>>> import numpy as np
>>> np.set_printoptions(precision=2, suppress=True, linewidth=140)
>>> def rnd(a):
...     return np.round(a, 2) + 0
... 
>>> data = np.array([[9.0, 4.0, 4.0, 2.0, -6.0],
...     [4.0, 9.0, 4.0, 2.0, -6.0],
...     [4.0, 4.0, 9.0, 2.0, -6.0],
...     [2.0, 2.0, 2.0, 6.0, -3.0],
...     [-6.0, -6.0, -6.0, -3.0, 14.0]])
>>> data
array([[ 9.,  4.,  4.,  2., -6.],
       [ 4.,  9.,  4.,  2., -6.],
       [ 4.,  4.,  9.,  2., -6.],
       [ 2.,  2.,  2.,  6., -3.],
       [-6., -6., -6., -3., 14.]])
>>> out = data[0, 0] * data[1:] - np.outer(data[1:, 0], data[0])
>>> out
array([[  0.,  65.,  20.,  10., -30.],
       [  0.,  20.,  65.,  10., -30.],
       [  0.,  10.,  10.,  50., -15.],
       [  0., -30., -30., -15.,  90.]])
>>> rnd(data[:, 0] / data[0, 0])
array([ 1.  ,  0.44,  0.44,  0.22, -0.67])
>>> np.flatnonzero(~out.round(6).any(axis=1))
array([], dtype=int64)
>>> np.linalg.matrix_rank(out), np.linalg.matrix_rank(data)
(np.int64(4), np.int64(5))
>>> x = np.array([0, 0, 0, 1, 1])
>>> h = np.maximum(out @ x, 0)
>>> np.flatnonzero(h > 1e-9)
array([2, 3])
>>> out.T @ h
array([    0., -1900., -1900.,   625.,  6225.])
>>> np.maximum(out @ x, 0) - np.maximum(-out @ x, 0)
array([-20., -20.,  35.,  75.])
>>> np.tanh(out @ x)
array([-1., -1.,  1.,  1.])
>>> np.maximum(out @ (3 * x), 0)
array([  0.,   0., 105., 225.])
>>> out = np.array([[2], [-3], [2], [-3]])
>>> basis = np.array([[-2, -1, -2]])
>>> K = out @ basis
>>> K
array([[-4, -2, -4],
       [ 6,  3,  6],
       [-4, -2, -4],
       [ 6,  3,  6]])
>>> out = K / np.sqrt((K ** 2).mean(axis=1, keepdims=True))
>>> rnd(out[1])
array([1.15, 0.58, 1.15])
>>> W1 = np.array([[0, 1, 2, 2, 2, 1], [1, 0, 1, 1, 0, 0], [2, 0, 2, 1, 1, 1]])
>>> c = np.array([-3, 1, -3, 0, -2, -1])
>>> H = np.maximum(K @ W1 + c, 0)
>>> (H > 0).astype(int)
array([[0, 0, 0, 0, 0, 0],
       [1, 1, 1, 1, 1, 1],
       [0, 0, 0, 0, 0, 0],
       [1, 1, 1, 1, 1, 1]])
>>> basis = np.array([[2, 1, 0], [0, 1, 1], [1, 3, 2], [0, 0, 2], [3, 0, 3], [2, 0, 0]])
>>> H @ basis
array([[  0,   0,   0],
       [118,  91, 145],
       [  0,   0,   0],
       [118,  91, 145]])
>>> np.unique(K.round(6), axis=0).shape
(2, 3)
>>> np.abs(np.diag(np.linalg.qr(K)[1])) > 1e-9
array([ True, False, False])
>>> rnd(np.trace(np.linalg.pinv(K) @ K))
np.float64(1.0)
>>> np.allclose(K[:-1].T @ np.linalg.lstsq(K[:-1].T, K[-1])[0], K[-1])
True
>>> np.linalg.lstsq(K[:-1].T, K[-1])[2]
np.int32(1)
>>> np.linalg.matrix_rank(K, rtol=0.1)
np.int64(1)
>>> [round(float(x), 2) for x in np.linalg.svd(K, compute_uv=False)[:3]]
[15.3, 0.0, 0.0]
>>> np.linalg.cond(K) > 100
np.True_
>>> rnd(np.linalg.norm(K, 2) / np.linalg.norm(K))
np.float64(1.0)
>>> np.argsort(-np.linalg.norm(K, axis=0).round(6), kind="stable")[:3]
array([0, 2, 1])
>>> m1 = np.load("layer3.npy")
>>> m1
array([[ 0,  0,  0,  0,  0,  0,  0,  0,  0],
       [ 0,  3,  0,  0,  0,  0,  0,  0,  0],
       [ 0,  0, -2,  0,  0,  0,  0,  0,  0],
       [ 0,  0,  0, -3,  0,  0,  0,  0,  0],
       [ 0,  0,  0,  0,  1,  0,  0,  0,  0],
       [ 0,  0,  0,  0,  0,  2,  0,  0,  0],
       [ 0,  0,  0,  0,  0,  0, -3,  0,  0],
       [ 0,  0,  0,  0,  0,  0,  0,  2,  0],
       [ 0,  0,  0,  0,  0,  0,  0,  0, -1]])
>>> (np.linalg.matrix_power((m1 != 0) + (m1.T != 0) + np.eye(9), 9) > 0).astype(int)
array([[1, 0, 0, 0, 0, 0, 0, 0, 0],
       [0, 1, 0, 0, 0, 0, 0, 0, 0],
       [0, 0, 1, 0, 0, 0, 0, 0, 0],
       [0, 0, 0, 1, 0, 0, 0, 0, 0],
       [0, 0, 0, 0, 1, 0, 0, 0, 0],
       [0, 0, 0, 0, 0, 1, 0, 0, 0],
       [0, 0, 0, 0, 0, 0, 1, 0, 0],
       [0, 0, 0, 0, 0, 0, 0, 1, 0],
       [0, 0, 0, 0, 0, 0, 0, 0, 1]])
>>> r = np.linalg.matrix_rank(m1)
>>> r
np.int64(8)
>>> null = np.linalg.svd(m1)[2][r:].T
>>> [int(np.linalg.matrix_rank(m1[:i])) for i in range(1, len(m1) + 1)]
[0, 1, 2, 3, 4, 5, 6, 7, 8]
>>> [int(np.linalg.matrix_rank(m1[:, :j + 1])) for j in range(9)]
[0, 1, 2, 3, 4, 5, 6, 7, 8]
>>> np.allclose(m1 @ null, 0)
True
>>> [int(np.linalg.matrix_rank(np.delete(m1, i, axis=0))) for i in range(9)]
[8, 7, 7, 7, 7, 7, 7, 7, 7]
>>> null.shape
(9, 1)
>>> left, sv, VT = np.linalg.svd(m1)
>>> V = VT[:(sv > 1e-8).sum()]
>>> rng = np.random.default_rng(25295)
>>> x = m1[0] + 4 * m1[1] + rng.integers(2) * np.eye(9)[2]
>>> x
array([ 0., 12.,  0.,  0.,  0.,  0.,  0.,  0.,  0.])
>>> np.linalg.matrix_rank(np.vstack([m1, x]))
np.int64(8)
>>> V.T @ V
array([[0., 0., 0., 0., 0., 0., 0., 0., 0.],
       [0., 1., 0., 0., 0., 0., 0., 0., 0.],
       [0., 0., 1., 0., 0., 0., 0., 0., 0.],
       [0., 0., 0., 1., 0., 0., 0., 0., 0.],
       [0., 0., 0., 0., 1., 0., 0., 0., 0.],
       [0., 0., 0., 0., 0., 1., 0., 0., 0.],
       [0., 0., 0., 0., 0., 0., 1., 0., 0.],
       [0., 0., 0., 0., 0., 0., 0., 1., 0.],
       [0., 0., 0., 0., 0., 0., 0., 0., 1.]])
>>> feats = np.loadtxt("run14.csv", delimiter=",")
>>> feats
array([[-1.,  2., -1.,  1.,  0.,  1.],
       [ 1., -1.,  2., -1.,  1.,  0.],
       [ 0.,  1., -1.,  2., -1.,  1.],
       [ 1.,  0.,  1., -1.,  2., -1.],
       [-1.,  1.,  0.,  1., -1.,  2.],
       [ 2., -1.,  1.,  0.,  1., -1.]])
>>> T = np.stack([feats, 5 * feats, feats[::-1]])
>>> rnd(np.linalg.norm(T, axis=(1, 2)))
array([ 6.93, 34.64,  6.93])
>>> np.einsum("bij,cij->bc", T, T)
array([[  48.,  240.,  -32.],
       [ 240., 1200., -160.],
       [ -32., -160.,   48.]])
>>> rnd(np.linalg.det(T))
array([0., 0., 0.])
>>> T.shape
(3, 6, 6)
>>> arr = np.loadtxt("block16.csv", delimiter=",")
>>> arr
array([[ 0.4, -1. , -0.5,  0.3,  0.6, -1. ,  1.1,  0.3,  0.7,  1. , -1.3],
       [ 0.5,  1.1,  0. , -0.3, -2.4,  0.3,  0.5, -1. ,  0.7,  0. ,  0.5],
       [-0.6,  0.6, -0.1, -0.9, -3. ,  2.1, -1.6,  0.1,  2.1, -1.3,  0.3],
       [-1.6,  0.6, -0.6,  0.8,  3.6, -0.9,  0.8,  0.8,  0.2,  1.4, -0.4],
       [ 2. ,  1.1,  0.4, -0.3,  0. ,  0.3, -0.5,  0.5,  0.7,  0.7, -1.2],
       [ 1.5,  0.8, -2. ,  1. ,  0.3, -0.8, -1.6, -0.8, -1.2,  1.9, -1.1],
       [-2. ,  0.4, -1. ,  1.6, -2.4, -1. ,  0.5,  0.6,  0.4, -0.4,  0.2]])
>>> out = np.array([[6, 0, 4],
...     [9, 1, 0],
...     [9, 2, 8],
...     [9, 9, 3],
...     [5, 9, 2],
...     [0, 4, 4],
...     [6, 7, 7],
...     [5, 3, 7],
...     [6, 8, 4],
...     [7, 0, 9],
...     [5, 4, 9]])
>>> rnd(np.einsum("ij,ij->i", arr, arr))
array([ 7.34,  9.39, 23.71, 21.13,  8.47, 18.08, 15.45])
>>> np.linalg.matrix_rank(arr @ out)
np.int64(3)
>>> G = arr.T @ arr
>>> np.linalg.matrix_rank(G)
np.int64(7)
>>> (arr @ arr.T).shape
(7, 7)
>>> f, g = arr[0], arr[4]
>>> rnd(f @ g)
np.float64(1.46)
>>> f @ f
np.float64(7.34)
>>> pr = (f @ g) / (f @ f) * f
>>> np.linalg.matrix_rank(np.outer(f, g))
np.int64(1)
>>> rnd(pr)
array([ 0.08, -0.2 , -0.1 ,  0.06,  0.12, -0.2 ,  0.22,  0.06,  0.14,  0.2 , -0.26])
>>> M = np.loadtxt("sample7.csv", delimiter=",")
>>> M
array([[ 3.,  1.,  0., 26.,  0.,  0.,  2.,  0.,  0.],
       [36.,  0.,  0.,  0.,  0.,  0., 48., 12.,  0.],
       [ 0.,  0.,  0., 28.,  0.,  0.,  0.,  0.,  0.],
       [ 0.,  0.,  0., 20., 13.,  0.,  0.,  0.,  0.],
       [45.,  0., 45.,  0.,  0.,  0.,  0., 29., 90.],
       [15., 40.,  0., 46.,  0., 34., 11.,  0.,  0.],
       [20.,  0., 35.,  0.,  0.,  0.,  0., 16., 80.],
       [ 0., 28., 31., 27., 12., 33.,  0.,  0.,  9.],
       [13., 32.,  0., 46.,  0., 29.,  0.,  0.,  0.],
       [ 0.,  0.,  0.,  0.,  0.,  0.,  5.,  4., 23.],
       [17.,  0., 39.,  0.,  0.,  0.,  0., 15., 67.],
       [ 0., 11.,  0., 13., 20., 11., 16.,  0.,  0.],
       [10.,  0.,  0.,  0.,  0.,  0., 27.,  8., 17.],
       [ 0., 26.,  0., 42.,  0., 27.,  0.,  0.,  0.],
       [23.,  0., 19.,  0.,  9.,  0., 19., 24., 61.],
       [37.,  0.,  0.,  0.,  0.,  0., 60., 17.,  0.],
       [23.,  0.,  0.,  0.,  0.,  0.,  7., 17., 62.],
       [11.,  0., 19.,  0., 29.,  0., 13., 13., 20.],
       [10.,  8.,  1., 21.,  0.,  6.,  0.,  1., 12.],
       [ 0., 12., 53., 22., 37., 28.,  0.,  0., 62.],
       [ 0., 11.,  0., 36.,  0., 11.,  0.,  0.,  0.],
       [28., 19., 41.,  0., 28., 16., 13., 14.,  5.],
       [20.,  4., 13.,  0.,  0.,  0., 13.,  9.,  4.],
       [ 0.,  0., 13.,  3., 30.,  0.,  0.,  0., 39.],
       [ 0.,  0.,  0.,  0., 15.,  0., 16.,  0.,  0.],
       [22.,  4.,  0.,  0.,  0.,  0., 37.,  5.,  0.],
       [ 0.,  0., 17.,  8., 39.,  6.,  0.,  0., 22.],
       [ 0.,  0.,  0.,  0., 72.,  0.,  0.,  0.,  0.],
       [ 0.,  0., 19.,  0., 47.,  0.,  0.,  0.,  7.],
       [ 0.,  0., 11.,  0., 64.,  1.,  3.,  0.,  0.],
       [ 3.,  0.,  0., 34.,  0.,  0.,  0.,  0.,  3.],
       [ 0., 18.,  0., 23.,  4., 19.,  0.,  0.,  0.],
       [ 0.,  0.,  0.,  2.,  9.,  0.,  2.,  0.,  0.],
       [ 0.,  0.,  0.,  0., 29.,  0.,  0.,  0., 10.],
       [19.,  0.,  0.,  0.,  0.,  0., 38.,  4.,  0.],
       [29., 22.,  3., 30.,  0., 15.,  2.,  5.,  7.],
       [ 0., 12.,  0., 46.,  0., 21.,  0.,  0.,  0.]])
>>> G = np.cov(M, rowvar=False)
>>> np.argwhere(np.triu(np.abs(np.corrcoef(M.T)) > 0.8, 1))
array([[0, 7],
       [1, 5]])
>>> G.shape
(9, 9)
>>> rnd(np.linalg.eigvalsh(G)[::-1])
array([943.06, 486.04, 475.66, 193.78,  57.06,  48.64,  31.88,   6.62,   2.28])
>>> np.median(M, axis=0)
array([3., 0., 0., 0., 0., 0., 0., 0., 3.])
>>> out = np.c_[M[:, :5] @ np.array([[-1, 4, 6, 7, 8],
...     [6, 8, 6, 0, 8],
...     [7, 2, -7, 6, -4],
...     [-5, -8, -1, -9, -9],
...     [7, -7, -6, 6, -6]]), np.array([1, -2, 3, 5, -2, -1, -4, -1, -1, -1, 0, -1, 5, -1, -5, -3, -2, 0, 3, -4, 5, -5, 0, -3, 2, -2, 2, 3, -5, 3, 2, 5, 1, -2, -4, 1, -2])]
>>> out
array([[-127., -188.,   -2., -213., -202.,    1.],
       [ -36.,  144.,  216.,  252.,  288.,   -2.],
       [-140., -224.,  -28., -252., -252.,    3.],
       [  -9., -251.,  -98., -102., -258.,    5.],
       [ 270.,  270.,  -45.,  585.,  180.,   -2.],
       [  -5.,   12.,  284., -309.,   26.,   -1.],
       [ 225.,  150., -125.,  350.,   20.,   -4.],
       [ 334.,  -14., -148.,   15., -215.,   -1.],
       [ -51.,  -60.,  224., -323.,  -54.,   -1.],
       [   0.,    0.,    0.,    0.,    0.,   -1.],
       [ 256.,  146., -171.,  353.,  -20.,    0.],
       [ 141., -156.,  -67.,    3., -149.,   -1.],
       [ -10.,   40.,   60.,   70.,   80.,    5.],
       [ -54., -128.,  114., -378., -170.,   -1.],
       [ 173.,   67.,  -49.,  329.,   54.,   -5.],
       [ -37.,  148.,  222.,  259.,  296.,   -3.],
       [ -23.,   92.,  138.,  161.,  184.,   -2.],
       [ 325., -121., -241.,  365., -162.,    0.],
       [ -60.,  -62.,   80., -113.,  -49.,    3.],
       [ 592., -233., -543.,  342., -536.,   -4.],
       [-114., -200.,   30., -324., -236.,    5.],
       [ 569.,  150., -173.,  610.,   44.,   -5.],
       [  95.,  138.,   53.,  218.,  140.,    0.],
       [ 286., -208., -274.,  231., -259.,   -3.],
       [ 105., -105.,  -90.,   90.,  -90.,    2.],
       [   2.,  120.,  156.,  154.,  208.,   -2.],
       [ 352., -303., -361.,  264., -374.,    2.],
       [ 504., -504., -432.,  432., -432.,    3.],
       [ 462., -291., -415.,  396., -358.,   -5.],
       [ 525., -426., -461.,  450., -428.,    3.],
       [-173., -260.,  -16., -285., -282.,    2.],
       [  21.,  -68.,   61., -183.,  -87.,    5.],
       [  53.,  -79.,  -56.,   36.,  -72.,    1.],
       [ 203., -203., -174.,  174., -174.,   -2.],
       [ -19.,   76.,  114.,  133.,  152.,   -4.],
       [ -26.,   58.,  255.,  -49.,  126.,    1.],
       [-158., -272.,   26., -414., -318.,   -2.]])
>>> rnd(np.linalg.norm(np.linalg.qr(M)[0].T @ out, axis=0) ** 2 / ((out ** 2).sum(axis=0) + 1e-12))
array([1.  , 1.  , 1.  , 1.  , 1.  , 0.39])
>>> rnd(np.linalg.norm(out - M @ np.linalg.lstsq(M, out)[0], axis=0))
array([ 0.  ,  0.  ,  0.  ,  0.  ,  0.  , 14.07])
>>> f = np.array([3, 0])
>>> np.correlate(out[19], out[8], "full")
array([   -592.,  -31735., -178091.,  236847.,   69745., -219362.,  294415., -111599.,   13822.,   27576.,     204.])
>>> np.cross(out[19, :3], out[8, :3])
array([ -84772., -104915.,  -47403.])
>>> np.polyval(f, out[19])
array([ 1776.,  -699., -1629.,  1026., -1608.,   -12.])
